>>> import numpy as np
>>> np.set_printoptions(suppress=True, linewidth=100)
>>> J = np.array([[1, 2, 0], [0, 0, 0], [0, 0, 1]])
>>> np.round(np.sort(np.linalg.eigvals(J)), 2)
array([0., 1., 1.])
>>> J @ J
array([[1, 2, 0],
       [0, 0, 0],
       [0, 0, 1]])
>>> [int(np.linalg.matrix_rank(np.linalg.matrix_power(J, p))) for p in range(1, 4)]
[2, 2, 2]
>>> print(np.prod(np.diag(J)), round(float(np.linalg.det(J)), 2))
0 0.0
>>> np.linalg.matrix_rank(J - J[0, 0] * np.eye(3))
np.int64(1)
>>> np.linalg.matrix_power(J - np.diag(np.diag(J)), 3)
array([[0, 0, 0],
       [0, 0, 0],
       [0, 0, 0]])
>>> try:
...     np.linalg.inv(J)
... except np.linalg.LinAlgError as e:
...     print(e)
... 
Singular matrix
>>> proj = np.triu(np.array([[2, 2, 2], [2, 0, 0], [3, 1, 1]]), 1) + np.eye(3)
>>> M2 = proj @ J @ np.linalg.inv(proj)
>>> np.trace(M2), np.trace(J)
(np.float64(2.0), np.int64(2))
>>> vec = np.array([-2, 1, -1])
>>> (J * vec).sum(axis=1)
array([ 0,  0, -1])
>>> np.einsum("ij,j->i", J, vec)
array([ 0,  0, -1])
>>> J @ vec
array([ 0,  0, -1])
>>> print((J @ vec).argmax())
0
>>> J * vec
array([[-2,  2,  0],
       [ 0,  0,  0],
       [ 0,  0, -1]])
>>> print(J @ (2 * vec))
[ 0  0 -2]
>>> M2 = np.array([[0, 1, 2, 0], [2, 0, 2, 0], [0, 2, 2, 2]])
>>> data = M2.T @ M2
>>> print(data)
[[ 4  0  4  0]
 [ 0  5  6  4]
 [ 4  6 12  4]
 [ 0  4  4  4]]
>>> w, vecs = np.linalg.eigvalsh(data)
Traceback (most recent call last):
  File "<python-input-23>", line 1, in <module>
    w, vecs = np.linalg.eigvalsh(data)
    ^^^^^^^
ValueError: too many values to unpack (expected 2)
>>> w, vecs = np.linalg.eigh(data)
>>> np.round(vecs.T @ data @ vecs, 2) + 0
array([[ 0.  ,  0.  ,  0.  ,  0.  ],
       [ 0.  ,  1.1 ,  0.  ,  0.  ],
       [ 0.  ,  0.  ,  5.54,  0.  ],
       [ 0.  ,  0.  ,  0.  , 18.36]])
>>> np.round(np.linalg.eigvalsh(data @ data), 2) + 0
array([  0.  ,   1.21,  30.66, 337.12])
>>> np.round(np.linalg.eigvalsh(data + -3 * np.eye(4)), 2)
array([-3.  , -1.9 ,  2.54, 15.36])
>>> np.round(vecs.T @ vecs, 2) + 0
array([[1., 0., 0., 0.],
       [0., 1., 0., 0.],
       [0., 0., 1., 0.],
       [0., 0., 0., 1.]])
>>> w.round(2) + 0
array([ 0.  ,  1.1 ,  5.54, 18.36])
>>> feats = np.load("data.npy")
>>> feats
array([[1, 0, 2, 0],
       [0, 3, 2, 1],
       [0, 0, 1, 1],
       [0, 0, 0, 1]])
>>> rng = np.random.default_rng(8)
>>> lab = rng.permutation(4)
>>> lab
array([3, 1, 2, 0])
>>> M2 = feats[lab][:, lab]
>>> print(np.allclose(M2, feats))
False
>>> np.trace(M2)
np.int64(6)
>>> lab = rng.permutation(4)
>>> M2 = feats[:, lab] * rng.choice([-1, 1], 4)
>>> print(M2)
[[0 1 0 2]
 [1 0 3 2]
 [1 0 0 1]
 [1 0 0 0]]
>>> Uu, _, Vh = np.linalg.svd(feats.T @ M2)
>>> np.round(Uu @ Vh, 2) + 0
array([[0., 1., 0., 0.],
       [0., 0., 1., 0.],
       [0., 0., 0., 1.],
       [1., 0., 0., 0.]])
>>> r0 = np.array([0, 1])
>>> np.polyval(r0, M2[0])
array([1, 1, 1, 1])
>>> np.array([np.convolve(row, r0, "same") for row in M2])
array([[0, 0, 1, 0],
       [0, 1, 0, 3],
       [0, 1, 0, 0],
       [0, 1, 0, 0]])
>>> np.correlate(M2[0], M2[1], "full")
array([0, 2, 3, 4, 7, 0, 2])
>>> Q, Rm = np.linalg.qr(feats)
>>> Rm
array([[1., 0., 2., 0.],
       [0., 3., 2., 1.],
       [0., 0., 1., 1.],
       [0., 0., 0., 1.]])
>>> Q @ Rm
array([[1., 0., 2., 0.],
       [0., 3., 2., 1.],
       [0., 0., 1., 1.],
       [0., 0., 0., 1.]])
>>> Q
array([[ 1.,  0.,  0.,  0.],
       [-0.,  1.,  0.,  0.],
       [-0., -0.,  1.,  0.],
       [-0., -0., -0.,  1.]])
>>> abs(Rm[0, 0]), round(float(np.linalg.norm(feats[:, 0])), 2)
(np.float64(1.0), 1.0)
>>> np.allclose(Rm.T @ Rm, feats.T @ feats)
True
>>> np.abs(np.diag(Rm))
array([1., 3., 1., 1.])
>>> M2 = feats ** -1
Traceback (most recent call last):
  File "<python-input-54>", line 1, in <module>
    M2 = feats ** -1
         ~~~~~~^^~~~
ValueError: Integers to negative integer powers are not allowed.
>>> M2 = np.linalg.inv(feats)
>>> np.round(np.linalg.det(feats) * M2, 2)
array([[ 3.,  0., -6.,  6.],
       [ 0.,  1., -2.,  1.],
       [ 0.,  0.,  3., -3.],
       [ 0.,  0.,  0.,  3.]])
>>> print(M2.round(2))
[[ 1.    0.   -2.    2.  ]
 [ 0.    0.33 -0.67  0.33]
 [ 0.    0.    1.   -1.  ]
 [ 0.    0.    0.    1.  ]]
>>> round(float(np.linalg.slogdet(feats)[0]), 2)
1.0
>>> np.allclose(M2, feats.T)
False
>>> np.round(np.linalg.inv(M2), 2)
array([[1., 0., 2., 0.],
       [0., 3., 2., 1.],
       [0., 0., 1., 1.],
       [0., 0., 0., 1.]])
>>> round(float(np.linalg.det(feats) * np.linalg.det(M2)), 2)
1.0
>>> F = np.array([[4, -12, 0, -4], [1, -3, 0, -1], [-3, 9, 0, 3], [3, -9, 0, -3]])
>>> M2 = np.array([[0, -3, 5], [5, -3, -1], [-3, 2, 3], [-1, 4, 1]])
>>> np.einsum("ij,ij->i", F, F)
array([176,  11,  99,  99])
>>> np.linalg.matrix_rank(np.vstack([F, M2.T]))
np.int64(4)
>>> print(np.einsum("ik,kj->ij", F, M2))
[[-56   8  28]
 [-14   2   7]
 [ 42  -6 -21]
 [-42   6  21]]
>>> np.einsum("ik,kj->ji", F, M2)
array([[-56, -14,  42, -42],
       [  8,   2,  -6,   6],
       [ 28,   7, -21,  21]])
>>> np.vstack([F, M2.T]).shape
(7, 4)
>>> F @ M2
array([[-56,   8,  28],
       [-14,   2,   7],
       [ 42,  -6, -21],
       [-42,   6,  21]])
>>> np.linalg.matrix_rank(F @ M2)
np.int64(1)
>>> M2.T @ F.T
array([[-56, -14,  42, -42],
       [  8,   2,  -6,   6],
       [ 28,   7, -21,  21]])
>>> lab = rng.permutation(4)
>>> lab
array([1, 0, 3, 2])
>>> M2 = F[lab][:, lab]
>>> round(float(np.linalg.det(M2)), 2), np.round(np.linalg.det(F[lab]), 2)
(0.0, np.float64(0.0))
>>> np.allclose(M2, F)
False
>>> np.diag(M2)
array([-3,  4, -3,  0])
>>> W0 = np.array([[1.2, -1.2, 0.3, -0.6],
...     [-1.1, 1.2, 0.0, 0.6],
...     [0.0, -0.2, -0.8, 0.3],
...     [-0.5, 0.1, 0.7, -1.1]])
>>> W0
array([[ 1.2, -1.2,  0.3, -0.6],
       [-1.1,  1.2,  0. ,  0.6],
       [ 0. , -0.2, -0.8,  0.3],
       [-0.5,  0.1,  0.7, -1.1]])
>>> lab = rng.permutation(4)
>>> lab
array([2, 3, 1, 0])
>>> M2 = W0[lab][:, lab]
>>> print(np.allclose(M2, W0))
False
>>> M2
array([[-0.8,  0.3, -0.2,  0. ],
       [ 0.7, -1.1,  0.1, -0.5],
       [ 0. ,  0.6,  1.2, -1.1],
       [ 0.3, -0.6, -1.2,  1.2]])
>>> Uu, sig, Vh = np.linalg.svd(F)
>>> sig.round(2) + 0
array([19.62,  0.  ,  0.  ,  0.  ])
>>> print(np.argmax(sig[:-1] / (sig[1:] + 1e-6)) + 1)
1
>>> M2 = Uu[:, :1] @ np.diag(sig[:1]) @ Vh[:1]
>>> round(float(np.linalg.norm(F - M2, 2)), 2), round(sig[1], 2)
(0.0, np.float64(0.0))
>>> np.linalg.matrix_rank(F, rtol=0.05)
np.int64(1)
>>> round(float(np.abs(F - M2).max()), 2)
0.0
>>> M2 = np.linalg.invert(W0)
Traceback (most recent call last):
  File "<python-input-92>", line 1, in <module>
    M2 = np.linalg.invert(W0)
         ^^^^^^^^^^^^^^^^
AttributeError: module 'numpy.linalg' has no attribute 'invert'
>>> M2 = np.linalg.inv(W0)
>>> print(np.round(np.linalg.slogdet(W0)[0], 2))
-1.0
>>> A = np.load("dump.npy")
>>> A
array([[-2,  9,  6],
       [-2,  6,  2],
       [ 1,  5, -9]])
>>> Uu, sig = np.linalg.svd(A)
Traceback (most recent call last):
  File "<python-input-97>", line 1, in <module>
    Uu, sig = np.linalg.svd(A)
    ^^^^^^^
ValueError: too many values to unpack (expected 2)
>>> Uu, sig, Vh = np.linalg.svd(A, full_matrices=False)
>>> sig.round(2)
array([12.76, 10.42,  0.84])
>>> print(np.round(np.cumsum(sig ** 2) / np.sum(sig ** 2), 2))
[0.6 1.  1. ]
>>> Uu.shape, sig.shape, Vh.shape
((3, 3), (3,), (3, 3))
>>> np.round(np.sqrt((sig ** 2).sum()), 2), np.round(np.linalg.norm(A), 2)
(np.float64(16.49), np.float64(16.49))
>>> (sig > 1e-8).sum()
np.int64(3)
>>> np.abs(Uu[:, 0]).round(6).argmax()
np.int64(0)
>>> Q, vecs = np.linalg.qr(feats[:, :2])[0], np.linalg.qr(feats[:, 2:])[0]
>>> sig = np.linalg.svd(Q.T @ vecs, compute_uv=False)
>>> np.round(np.degrees(np.arccos(sig.clip(0, 1))), 2)
array([15.68, 60.68])
>>> def softmax(z):
...     e = np.exp(z - z.max(axis=-1, keepdims=True))
...     return e / e.sum(axis=-1, keepdims=True)
... 
>>> np.round(softmax(A[1] + 5), 2) + 0
array([0.  , 0.98, 0.02])
>>> print(np.round(softmax(10 * A[1]), 2) + 0)
[0. 1. 0.]
>>> S = A @ A.T / np.sqrt(3)
>>> print(np.round(softmax(S + np.triu(np.full(S.shape, -np.inf), 1)), 2) + 0)
[[1. 0. 0.]
 [1. 0. 0.]
 [0. 0. 1.]]
>>> np.round(softmax(S), 2) + 0
array([[1., 0., 0.],
       [1., 0., 0.],
       [0., 0., 1.]])
>>> np.round(softmax(S)[1] @ A, 2)
array([-2.,  9.,  6.])
>>> th = np.radians(156)
>>> Rm = np.eye(3)
>>> Rm[0, 0] = Rm[2, 2] = np.cos(th)
>>> Rm[0, 2], Rm[2, 0] = -np.sin(th), np.sin(th)
>>> print(Rm.round(2))
[[-0.91  0.   -0.41]
 [ 0.    1.    0.  ]
 [ 0.41  0.   -0.91]]
>>> M2 = A @ Rm.T
>>> np.round(np.linalg.svd(A, compute_uv=False), 2), np.round(np.linalg.svd(M2, compute_uv=False), 2)
(array([12.76, 10.42,  0.84]), array([12.76, 10.42,  0.84]))
>>> np.allclose(A @ A.T, M2 @ M2.T)
True
>>> round(np.linalg.det(Rm), 2), round(float(np.trace(Rm)), 2)
(np.float64(1.0), -0.83)
>>> th = np.radians(90)
>>> Rm = np.eye(4)
>>> Rm[0, 0] = Rm[2, 2] = np.cos(th)
>>> Rm[0, 2], Rm[2, 0] = -np.sin(th), np.sin(th)
>>> print(Rm.round(2) + 0)
[[ 0.  0. -1.  0.]
 [ 0.  1.  0.  0.]
 [ 1.  0.  0.  0.]
 [ 0.  0.  0.  1.]]
>>> M2 = data @ Rm.T
>>> print(np.allclose(data @ data.T, M2 @ M2.T))
True
>>> m1 = np.loadtxt("run7.csv", delimiter=",")
>>> m1
array([[-1.,  6.,  0.,  0.],
       [ 1., -8.,  0.,  0.],
       [ 0.,  0., -1.,  6.],
       [ 0.,  0.,  1., -8.]])
>>> Q = m1.astype(float).copy()
>>> for j in range(4):
...     Q[:, j] -= Q[:, :j] @ (Q[:, :j].T @ Q[:, j])
...     Q[:, j] /= np.linalg.norm(Q[:, j])
... 
>>> print(np.round(Q.T @ m1, 2) + 0)
[[ 1.41 -9.9   0.    0.  ]
 [ 0.    1.41  0.    0.  ]
 [ 0.    0.    1.41 -9.9 ]
 [ 0.    0.    0.    1.41]]
>>> round(np.linalg.norm(m1), 2)
np.float64(14.28)
>>> m1.sum(axis=1)
array([ 5., -7.,  5., -7.])
>>> np.count_nonzero(m1)
np.int64(8)
>>> np.diff(m1, axis=0)
array([[  2., -14.,   0.,   0.],
       [ -1.,   8.,  -1.,   6.],
       [  0.,   0.,   2., -14.]])
>>> np.linalg.matrix_rank(m1)
np.int64(4)
>>> np.abs(m1).max()
np.float64(8.0)
>>> m1.mean(axis=0)
array([ 0. , -0.5,  0. , -0.5])
>>> print(m1.shape)
(4, 4)
>>> np.round(np.linalg.svd(m1, compute_uv=False), 2)
array([10.1, 10.1,  0.2,  0.2])
>>> print(round(np.log10(np.linalg.cond(m1))))
2
>>> [round(float(x), 2) for x in np.linalg.svd(m1, compute_uv=False)[:3]]
[10.1, 10.1, 0.2]
>>> mat = np.load("mat.npy")
>>> mat
array([[-1,  2,  0,  0],
       [-3, -2,  0,  0],
       [ 0,  0, -1,  2],
       [ 0,  0, -3, -2]])
>>> M2 = mat / np.sqrt((mat ** 2).mean(axis=1, keepdims=True))
>>> print(M2[2].round(2))
[ 0.    0.   -0.89  1.79]
>>> print(mat - mat.mean(axis=1, keepdims=True))
[[-1.25  1.75 -0.25 -0.25]
 [-1.75 -0.75  1.25  1.25]
 [-0.25 -0.25 -1.25  1.75]
 [ 1.25  1.25 -1.75 -0.75]]
>>> lab = rng.permutation(4)
>>> M2 = mat[:, lab] * rng.choice([-1, 1], 4)
>>> M2
array([[ 0, -2, -1,  0],
       [ 0,  2, -3,  0],
       [-1,  0,  0, -2],
       [-3,  0,  0,  2]])
>>> Uu, _, Vh = np.linalg.svd(mat.T @ M2)
>>> lab
array([2, 1, 0, 3])
>>> np.flatnonzero(np.linalg.matrix_power((mat != 0) + (mat.T != 0) + np.eye(4), 4)[0])
array([0, 1])
>>> mat @ mat
array([[-5, -6,  0,  0],
       [ 9, -2,  0,  0],
       [ 0,  0, -5, -6],
       [ 0,  0,  9, -2]])
>>> (mat != 0).astype(int)
array([[1, 1, 0, 0],
       [1, 1, 0, 0],
       [0, 0, 1, 1],
       [0, 0, 1, 1]])
>>> np.round(np.linalg.det(mat), 2)
np.float64(64.0)
>>> Q, Rm = np.linalg.qr(mat)
>>> np.round(Q.T @ Q, 2) + 0
array([[1., 0., 0., 0.],
       [0., 1., 0., 0.],
       [0., 0., 1., 0.],
       [0., 0., 0., 1.]])
>>> np.round(abs(Rm[0, 0]), 2), np.round(np.linalg.norm(mat[:, 0]), 2)
(np.float64(3.16), np.float64(3.16))
